% python3 -q
>>> import numpy as np
>>> np.set_printoptions(suppress=True, linewidth=160)
>>> M = np.load("layer19.npy")
>>> print(M)
[[-9  6  0  0  0  0]
 [ 5  4  0  0  0  0]
 [-3 -5  0  0  0  0]
 [ 0  0 -9  6  0  0]
 [ 0  0  5  4  0  0]
 [ 0  0 -3 -5  0  0]
 [ 0  0  0  0 -9  6]
 [ 0  0  0  0  5  4]
 [ 0  0  0  0 -3 -5]]
>>> x0 = np.array([1, 0, 0, -2, 1, 1])
>>> target = M @ x0
>>> coef, lr = np.zeros(6), 1 / np.linalg.norm(M, 2) ** 2
>>> for i in range(5):
...     coef -= lr * M.T @ (M @ coef - target)
...     if i % 1 == 0: print(i, round(np.linalg.norm(M @ coef - target), 2))
... 
0 8.35
1 3.65
2 1.6
3 0.7
4 0.31
>>> print(np.round(np.linalg.cond(M), 2))
1.33
>>> print(coef.round(2))
[ 1.   -0.01  0.01 -1.97  0.99  0.98]
>>> r0, g = M[1], M[6]
>>> print(r0 @ r0)
41
>>> pr = (r0 @ g) / (r0 @ r0) * r0
>>> print(g - pr)
[ 0.  0.  0.  0. -9.  6.]
>>> print((g - pr) @ r0)
0.0
>>> feats = np.load("test11.npy")
>>> print(feats.round(2))
[[-2.49  1.69  0.04 -1.63 -2.45  1.62 -1.86  0.68  0.39 -0.79]
 [-1.87  2.47 -0.12 -2.07 -1.99  1.12 -2.07  0.41  0.02 -1.21]
 [-3.06 -0.12  0.32 -0.46 -2.74  2.15 -1.07  1.02  0.98  0.13]
 [-1.49  2.79 -0.2  -2.23 -1.69  0.83 -2.11  0.26 -0.17 -1.38]
 [ 2.65 -1.39 -0.09  1.45  2.56 -1.75  1.75 -0.76 -0.51  0.64]
 [-2.72  1.24  0.11 -1.35 -2.61  1.81 -1.7   0.79  0.57 -0.56]
 [-3.05 -0.72  0.39 -0.03 -2.66  2.19 -0.72  1.07  1.12  0.44]
 [-3.01  0.31  0.26 -0.75 -2.75  2.09 -1.28  0.97  0.87 -0.08]
 [-2.97  0.49  0.23 -0.87 -2.74  2.04 -1.37  0.94  0.82 -0.18]
 [ 0.46  3.42 -0.47 -2.33 -0.01 -0.58 -1.74 -0.43 -0.92 -1.74]
 [-1.84 -2.95  0.55  1.75 -1.29  1.51  0.96  0.85  1.25  1.53]
 [ 3.04  0.83 -0.4  -0.05  2.64 -2.19  0.66 -1.07 -1.14 -0.49]
 [-0.75 -3.39  0.5   2.26 -0.25  0.78  1.62  0.53  1.01  1.73]
 [-1.12 -3.31  0.52  2.14 -0.59  1.03  1.43  0.64  1.1   1.7 ]
 [-3.06 -0.55  0.37 -0.15 -2.69  2.19 -0.82  1.06  1.09  0.35]
 [ 2.12  2.72 -0.55 -1.55  1.57 -1.69 -0.73 -0.92 -1.28 -1.43]
 [-2.3  -2.53  0.54  1.38 -1.76  1.8   0.56  0.97  1.3   1.34]
 [ 1.72  3.03 -0.55 -1.84  1.17 -1.43 -1.06 -0.82 -1.23 -1.57]
 [-1.69 -3.05  0.55  1.86 -1.14  1.41  1.08  0.81  1.22  1.58]
 [-1.72 -3.03  0.55  1.84 -1.17  1.43  1.06  0.82  1.23  1.57]
 [-2.43  1.77  0.02 -1.68 -2.41  1.57 -1.89  0.65  0.36 -0.84]
 [ 0.72 -3.22  0.33  2.4   1.05 -0.27  2.06  0.03  0.51  1.61]
 [-0.45 -3.42  0.47  2.33  0.02  0.57  1.74  0.43  0.92  1.74]
 [-0.08  3.39 -0.41 -2.41 -0.5  -0.2  -1.92 -0.25 -0.75 -1.71]
 [-2.98  0.43  0.24 -0.83 -2.74  2.06 -1.34  0.95  0.84 -0.15]
 [-1.15 -3.3   0.52  2.12 -0.62  1.05  1.41  0.65  1.11  1.69]
 [-0.19  3.37 -0.4  -2.41 -0.59 -0.12 -1.95 -0.22 -0.71 -1.7 ]
 [-3.03  0.18  0.28 -0.66 -2.75  2.11 -1.22  0.98  0.91 -0.02]
 [-2.8  -1.73  0.49  0.73 -2.31  2.1  -0.07  1.07  1.27  0.94]]
>>> # rows and columns are dependent
>>> cen = feats - feats.mean(axis=0)
>>> V = np.linalg.svd(cen)[2][:2]
>>> A2 = cen - cen @ V.T @ V
>>> print(np.linalg.norm(A2, axis=1).round(6).argmax())
0
>>> print(np.round(A2.std(axis=0), 2) + 0)
[0. 0. 0. 0. 0. 0. 0. 0. 0. 0.]
